$ ipython --no-banner

In [1]: import numpy as np

In [2]: np.set_printoptions(suppress=True, linewidth=160)

In [3]: rd = lambda a: np.round(a, 2) + 0

In [4]: feats = np.load("mat.npy")

In [5]: print(feats)
[[-0.82 -0.39 -0.92  2.69 -0.32 -0.2  -1.11 -4.02  2.42 -0.91]
 [-1.01 -0.42 -0.7   3.14 -0.58 -0.72 -1.12 -4.32  2.62 -1.28]
 [ 0.49 -0.05  1.06 -1.8   0.77  0.74  0.79  3.21 -2.03  0.06]
 [-0.39 -0.21 -0.35  1.27 -0.4  -0.35 -0.48 -1.45  0.87  0.07]
 [ 0.46  0.5   1.   -3.21  0.31  0.06  1.21  3.92 -2.31  0.56]
 [ 0.23  0.31  1.34 -2.89  0.29  0.28  0.95  4.34 -1.96  0.86]
 [ 0.25  0.64  1.23 -2.74  0.13  0.81  1.45  4.49 -2.76  1.4 ]
 [-0.09 -0.38 -0.65  2.75  0.11 -0.96 -0.85 -4.27  2.73 -0.44]
 [ 0.82  0.96  0.74 -2.37  0.31  0.81  0.9   2.49 -1.66  0.26]
 [ 0.33  0.15  0.03  0.56  0.11 -0.44 -0.1  -1.34  1.18  0.03]
 [-0.53 -1.14 -0.89  1.86 -0.34 -0.16 -0.38 -2.74  2.1  -0.58]
 [-0.2   0.25  0.09 -0.18  0.19  0.57 -0.36 -0.08 -0.14  0.22]
 [-0.33 -0.72 -0.73  2.05  0.31  0.18 -0.51 -3.09  1.5  -0.82]
 [-0.01  0.63  0.95 -1.93  0.12  0.53  0.66  3.05 -2.26  1.37]
 [-1.02 -0.64 -1.41  3.5  -0.47 -1.03 -0.34 -4.83  2.8  -0.51]
 [ 0.24  0.05  0.16 -1.13 -0.42  0.34 -0.03  1.58 -0.73 -0.25]
 [ 0.62  0.45  0.74 -2.28  0.27  0.58  0.64  2.97 -1.74  0.37]
 [ 0.24 -0.35 -0.01 -0.33  0.22  0.13  0.24  0.34  0.06 -0.14]
 [-0.23 -0.06 -0.05  0.11 -0.76 -0.19 -0.04 -0.08  0.36  0.4 ]
 [ 0.67  0.66  0.81 -1.88  0.22  0.76  0.62  2.63 -1.5   0.49]
 [ 0.21  0.35  0.52 -1.18  0.17  0.2   0.37  1.25 -0.62  0.44]
 [ 0.41  0.63  0.27 -2.12 -0.08  0.25  0.04  2.99 -1.48  0.88]
 [-0.07 -0.39  0.23 -0.28  0.37 -0.11 -0.25  0.43  0.02 -0.33]
 [-0.15 -0.16 -0.03  0.04 -0.61 -0.01  0.23  0.24 -0.41  0.01]
 [-0.5  -0.32 -1.05  1.96  0.28  0.26 -0.62 -2.63  1.67 -0.41]
 [-1.13 -1.17 -1.35  3.34  0.46 -0.37 -1.21 -3.98  2.3  -1.51]
 [-0.43 -0.77 -0.77  1.05  0.54 -0.62 -0.32 -1.38  0.57  0.49]
 [-0.44 -0.99 -0.62  1.68  0.08 -0.59 -0.39 -2.98  1.34 -0.47]
 [ 0.76  0.83  0.71 -3.3   0.06  0.61  0.86  4.92 -2.27  0.95]
 [-0.54 -0.57 -1.24  3.03 -0.67 -0.36 -0.82 -3.91  2.78 -0.8 ]]

In [6]: W1 = np.array([[1, 0, 0, 1, 0, 1],
   ...:     [2, 2, 2, 0, 1, 2],
   ...:     [0, 2, 0, 0, 2, 2],
   ...:     [1, 2, 0, 2, 2, 2],
   ...:     [1, 1, 1, 0, 0, 0],
   ...:     [0, 2, 2, 1, 2, 0],
   ...:     [1, 2, 2, 1, 0, 0],
   ...:     [0, 0, 2, 0, 1, 2],
   ...:     [2, 2, 0, 2, 0, 2],
   ...:     [2, 1, 2, 2, 2, 0]])

In [7]: coef = np.array([-1, 8, 2, -3, 5, 6])

In [8]: hid = np.maximum(feats @ W1 + coef, 0)

In [9]: print(rd((hid > 0).mean(axis=0)))
[0.37 1.   0.57 0.4  1.   1.  ]

In [10]: print(np.linalg.matrix_rank(hid))
6

In [11]: Z = np.array([[-1, -2, -2],
    ...:     [0, 2, 3],
    ...:     [2, 0, 3],
    ...:     [-2, -1, -2],
    ...:     [0, -2, 1],
    ...:     [2, 0, -3]])

In [12]: print(W1 @ Z)
[[-1 -3 -7]
 [ 6 -2  3]
 [ 4  0  2]
 [-1 -4 -4]
 [ 1  0  4]
 [ 2 -1 12]
 [ 1  1  8]
 [ 8 -2  1]
 [-2 -2 -8]
 [-2 -8  3]]

In [13]: print((hid @ Z).round(6).argmax(axis=1))
[1 1 2 2 0 0 2 1 2 0 2 2 2 2 1 0 2 2 0 2 2 0 0 2 2 1 2 2 0 1]
